$ ipython --no-banner

In [1]: import numpy as np

In [2]: np.set_printoptions(precision=2, suppress=True, linewidth=160)

In [3]: F = np.loadtxt("layer2.csv", delimiter=",")

In [4]: F
Out[4]: 
array([[ 3.,  3.,  3.,  6.,  3.,  6.,  4.,  5.,  6.,  5.,  6.,  4.,  4.,  5.,  6.,  6.],
       [ 2.,  2.,  2.,  5.,  2.,  5.,  3.,  4.,  5.,  4.,  5.,  3.,  3.,  4.,  5.,  5.],
       [-3., -3., -3.,  0., -3.,  0., -2., -1.,  0., -1.,  0., -2., -2., -1.,  0.,  0.],
       [-2., -2., -2.,  1., -2.,  1., -1.,  0.,  1.,  0.,  1., -1., -1.,  0.,  1.,  1.],
       [ 0.,  0.,  0.,  3.,  0.,  3.,  1.,  2.,  3.,  2.,  3.,  1.,  1.,  2.,  3.,  3.],
       [ 1.,  1.,  1.,  4.,  1.,  4.,  2.,  3.,  4.,  3.,  4.,  2.,  2.,  3.,  4.,  4.],
       [ 3.,  3.,  3.,  6.,  3.,  6.,  4.,  5.,  6.,  5.,  6.,  4.,  4.,  5.,  6.,  6.],
       [ 3.,  3.,  3.,  6.,  3.,  6.,  4.,  5.,  6.,  5.,  6.,  4.,  4.,  5.,  6.,  6.],
       [-3., -3., -3.,  0., -3.,  0., -2., -1.,  0., -1.,  0., -2., -2., -1.,  0.,  0.],
       [ 3.,  3.,  3.,  6.,  3.,  6.,  4.,  5.,  6.,  5.,  6.,  4.,  4.,  5.,  6.,  6.],
       [-1., -1., -1.,  2., -1.,  2.,  0.,  1.,  2.,  1.,  2.,  0.,  0.,  1.,  2.,  2.],
       [ 0.,  0.,  0.,  3.,  0.,  3.,  1.,  2.,  3.,  2.,  3.,  1.,  1.,  2.,  3.,  3.]])

In [5]: Uu, sv, VT = np.linalg.svd(F)

In [6]: evecs = VT[:(sv > 1e-8).sum()]

In [7]: rng = np.random.default_rng(84)

In [8]: vec = F[3] + 4 * F[4] + rng.integers(2) * np.eye(16)[7]

In [9]: vec
Out[9]: array([-2., -2., -2., 13., -2., 13.,  3.,  9., 13.,  8., 13.,  3.,  3.,  8., 13., 13.])

In [10]: np.allclose(evecs.T @ evecs @ vec, vec)
Out[10]: False

In [11]: np.linalg.matrix_rank(np.vstack([F, vec]))
Out[11]: np.int64(3)

In [12]: theta = np.radians(45)

In [13]: r_ = np.eye(16)

In [14]: r_[4, 4] = r_[2, 2] = np.cos(theta)

In [15]: r_[4, 2], r_[2, 4] = -np.sin(theta), np.sin(theta)

In [16]: M2 = F @ r_.T

In [17]: np.allclose(np.linalg.norm(F, axis=1), np.linalg.norm(M2, axis=1))
Out[17]: True

In [18]: np.abs(M2 - F).max(axis=0)
Out[18]: array([0.  , 0.  , 1.24, 0.  , 3.  , 0.  , 0.  , 0.  , 0.  , 0.  , 0.  , 0.  , 0.  , 0.  , 0.  , 0.  ])

In [19]: M = np.loadtxt("mat.csv", delimiter=",")

In [20]: M
Out[20]: 
array([[ -3.13,   1.14,  -8.61,  -2.22,   2.5 ,   2.61],
       [  2.75,  -2.79,  12.76,  -2.93,  -1.5 ,  -0.6 ],
       [ -2.82,  -1.86,  -1.03,  -7.09,   3.48,   2.19],
       [  0.55,   0.29,   1.25,   1.24,  -0.43,  -0.75],
       [  3.82,  -1.71,  11.9 ,   1.64,  -3.14,  -2.57],
       [  0.79,  -3.71,   9.23,  -6.97,   0.98,   0.51],
       [ -2.63,   0.41,  -3.32,  -3.45,   1.94,   2.  ],
       [ -2.56,  -1.69,  -0.93,  -7.91,   3.55,   1.89],
       [ -3.2 ,   2.49, -12.32,   0.52,   2.11,   2.44],
       [ -0.49,   2.57,  -5.12,   4.15,  -0.82,  -0.38],
       [  1.98,   0.53,   3.87,   3.96,  -2.51,  -1.29],
       [  1.04,   0.86,   1.11,   3.57,  -1.95,  -1.21],
       [  0.31,   3.48,  -8.37,   8.55,  -2.23,  -1.18],
       [ -3.07,   2.54, -12.64,   1.1 ,   2.46,   1.94],
       [ -0.92,  -0.41,  -0.59,  -4.09,   1.65,   0.84],
       [  3.08,   4.18,  -3.56,  13.03,  -4.53,  -3.24],
       [  2.55,   1.56,   0.72,   7.26,  -3.56,  -2.65],
       [  1.09,   2.73,  -5.21,   7.9 ,  -2.69,  -1.45],
       [ -2.16,  -3.56,   1.99, -10.03,   4.41,   2.74],
       [ -0.35,  -0.12,  -1.46,  -1.35,   0.21,   0.27],
       [  0.42,  -1.76,   4.  ,  -2.82,   0.56,   0.12],
       [ -2.98,  -0.45,  -4.76,  -5.04,   3.16,   2.24],
       [  1.96,   1.42,  -0.14,   7.18,  -3.12,  -2.08],
       [ -4.05,   1.46, -11.8 ,  -2.35,   2.94,   2.47],
       [  1.24,   3.54,  -5.93,  10.71,  -3.57,  -2.17],
       [ -3.23,  -1.04,  -6.27,  -5.59,   4.53,   3.1 ],
       [  1.16,   1.46,  -1.12,   5.58,  -1.83,  -1.4 ],
       [ -1.24,  -0.68,  -0.57,  -4.1 ,   2.51,   1.14]])

In [21]: dist = np.linalg.norm(M[:, None] - M[None], axis=-1)

In [22]: (dist + 1e9 * np.eye(28)).round(6).argmin(axis=1)
Out[22]: array([23,  4,  7, 11,  1,  1, 21,  2, 13, 17, 11,  3, 17,  8, 27, 24, 22, 24,  7, 14, 14, 25, 16,  8, 17, 21, 22, 14])

In [23]: dist.mean(axis=1).argmax()
Out[23]: np.int64(1)

In [24]: dist[10].round(6).argsort(kind="stable")[:4]
Out[24]: array([10, 11,  3, 16])

In [25]: dist[:5, :5]
Out[25]: 
array([[ 0.  , 23.1 ,  9.56, 11.97, 23.47],
       [23.1 ,  0.  , 16.49, 12.86,  5.52],
       [ 9.56, 16.49,  0.  , 10.7 , 18.81],
       [11.97, 12.86, 10.7 ,  0.  , 11.79],
       [23.47,  5.52, 18.81, 11.79,  0.  ]])

In [26]: round(np.linalg.norm(M), 2)
Out[26]: np.float64(52.8)

In [27]: np.linalg.svd(M, compute_uv=False)
Out[27]: array([38.51, 36.  ,  1.9 ,  1.57,  1.38,  1.09])

In [28]: np.abs(M).max()
Out[28]: np.float64(13.03)

In [29]: M.shape
Out[29]: (28, 6)

In [30]: np.linalg.matrix_rank(M)
Out[30]: np.int64(6)

In [31]: vec = np.array([4, -4, -9, 0, 7, 1])

In [32]: h1 = np.maximum(M @ vec, 0)

In [33]: np.flatnonzero(h1 > 1e-9)
Out[33]: array([ 0,  2,  6,  7,  8,  9, 12, 13, 14, 17, 18, 19, 21, 23, 24, 25, 27])

In [34]: vec = np.array([2, 1, 2, 0, 1, 2])

In [35]: rhs = M @ vec

In [36]: np.round(np.linalg.solve(M.T @ M, M.T @ rhs), 2) + 0
Out[36]: array([2., 1., 2., 0., 1., 2.])

In [37]: rhs = rhs + 0.05 * rng.normal(size=28)

In [38]: rhs
Out[38]: 
array([-14.64,  25.41,  -1.65,   1.9 ,  21.44,  18.36,  -5.54,  -1.38, -21.5 , -10.24,   7.11,   0.75, -17.3 , -22.49,  -0.14,  -7.79,  -0.84, -11.12,   6.08,
        -3.06,   7.88,  -8.33,  -2.17, -22.27, -13.67,  -9.39,  -3.06,   0.39])

In [39]: coef, *_ = np.linalg.lstsq(M, rhs)

In [40]: round(float(np.linalg.norm(rhs - M @ coef)), 2)
Out[40]: 0.26

In [41]: W0 = np.loadtxt("m.csv", delimiter=",")

In [42]: W0
Out[42]: 
array([[ -0.4,   0.7,  -1.1,  -0.7,  -0.5,  -0.9,   2.1],
       [  0.2,  -0.2,  -0.1,   0. ,   1.1,  -0.5,  -2. ],
       [ -0.1,  -0.2,  -0.5,  -0.6,   1.3,  -1.5,  -1.6],
       [ -0.5,   0.1,  -1.2,  -1. ,   2.7,  -2. ,  -1.4],
       [ -0.2,  -1.3,  -0.8,   1.1,  -0.8,  -0.3,   0. ],
       [  0.2,   0. ,  -0.2,  -0.6,   1.3,  -1.5,  -0.6],
       [  0. ,   1.8,  -0.5,   0.5,  -0.8,   0.4,  -0.5],
       [  2.2,  -1.8,   1.5,  -1.2,   0.6,  -0.3,   0.6],
       [ -0.8,  -0.3,   0.1,   0. ,   0.6,  -1.1,  -0.8],
       [  0.9,  -0.6,   1.2,  -1.7,  -0.8,  -1. ,   0.5],
       [  0.5,   0. ,   0.3,  -2.3,   0.9,  -0.7,  -0.5],
       [ -0.2,  -2. ,  -0.3,   0. ,  -1.4,  -1.2,   0.5],
       [ -1.5,  -1.8,  -0.2,   1.4,   0.4,   0.7,  -0.2],
       [ -0.6,   0.5,  -1.9,  -0.9,  -1.6,   0. ,  -0.4],
       [  0.5,   1.5,   0.9,   0. ,   0.7,  -0.2,   0.6],
       [  0.5,  -0.2,   0.1,  -0.8,   0.7,   1. ,   1.6],
       [  0.3,   0.9,   0.1,   0.9,  -1. ,  -1.5,  -1.3],
       [  1.1,  -1. ,   1.2,  -1.2,  -0.4,   0.9,  -1.9],
       [ -0.2,  -1.4,   1.1,   1.3,   1.1,   1. ,  -2. ],
       [ -0.6,   0.2,   0.4,   0.1,  -1.3,   1.5,  -1. ],
       [  0.6,   0.6,  -0.3,   1.1,  -1.4,   0.6,  -0.2],
       [ -1.3,   0. ,   1. ,   0.9,  -0.4,  -1.1,   1.2],
       [  0.9,   1.8,   0.1,  -1.2,  -0.5,  -0.4,   1. ],
       [ -1.1,   1.1,   1.1,   0.9,  -1.1,  -1.4,   0.3],
       [ -0.7,  -0.7,   1.3,  -1.4,  -1.8,   1.1,   0.8],
       [  2.3,  -0.2,  -0.7,  -1.2,   1.7,  -0.6,   1.4],
       [ -0.2,  -1.1,  -0.2,  -1. ,   1.6,   1.8,   0.4],
       [  2. ,  -1.3,  -1. ,   0.4,  -0.6,   1.7,  -1.3],
       [ -1.2,  -0.7,  -0.1,  -1.3,  -0.8,   0. ,  -2.4],
       [  1. ,  -1.5,  -0.8,   0.7,  -0.3,  -0.1,   0. ],
       [ 14. , -28. ,  32. ,   4. , -14. ,  46. ,  12. ],
       [  1.4,  -0.5,   0.4,  -0.1,  -0.8,   0.5,   1.2],
       [ -0.1,   0.6,  -1.3,   1.8,  -1.9,  -0.8,  -1.3],
       [ -0.1,   0. ,  -0.4,   0.3,   0.5,  -0.8,  -0.8],
       [ -0.9,  -0.4,   0.3,   0.3,   0.7,   0.6,   1.1],
       [ -1.5,  -0.1,   0.3,  -0.4,  -1.9,  -0.6,  -1.9],
       [  1.8,  -0.3,  -1.8,  -0.9,  -1.3,   0.2,   1.8]])

In [43]: gram = np.cov(W0, rowvar=False)

In [44]: np.median(W0, axis=0)
Out[44]: array([-0.1, -0.2, -0.1,  0. , -0.5, -0.3, -0.2])

In [45]: gram.shape
Out[45]: (7, 7)

In [46]: np.argsort(-W0.std(axis=0).round(6), kind="stable")
Out[46]: array([5, 2, 1, 4, 0, 6, 3])

In [47]: np.corrcoef(W0.T)
Out[47]: 
array([[ 1.  , -0.91,  0.9 ,  0.43, -0.79,  0.92,  0.84],
       [-0.91,  1.  , -0.97, -0.56,  0.86, -0.98, -0.83],
       [ 0.9 , -0.97,  1.  ,  0.55, -0.88,  0.98,  0.85],
       [ 0.43, -0.56,  0.55,  1.  , -0.6 ,  0.57,  0.42],
       [-0.79,  0.86, -0.88, -0.6 ,  1.  , -0.89, -0.78],
       [ 0.92, -0.98,  0.98,  0.57, -0.89,  1.  ,  0.85],
       [ 0.84, -0.83,  0.85,  0.42, -0.78,  0.85,  1.  ]])

In [48]: np.linalg.eigvalsh(gram)[::-1]
Out[48]: array([122.41,   1.75,   1.5 ,   0.87,   0.81,   0.61,   0.56])

In [49]: np.polyfit(W0[:, 6], W0[:, 2], 1)
Out[49]: array([1.94, 0.55])
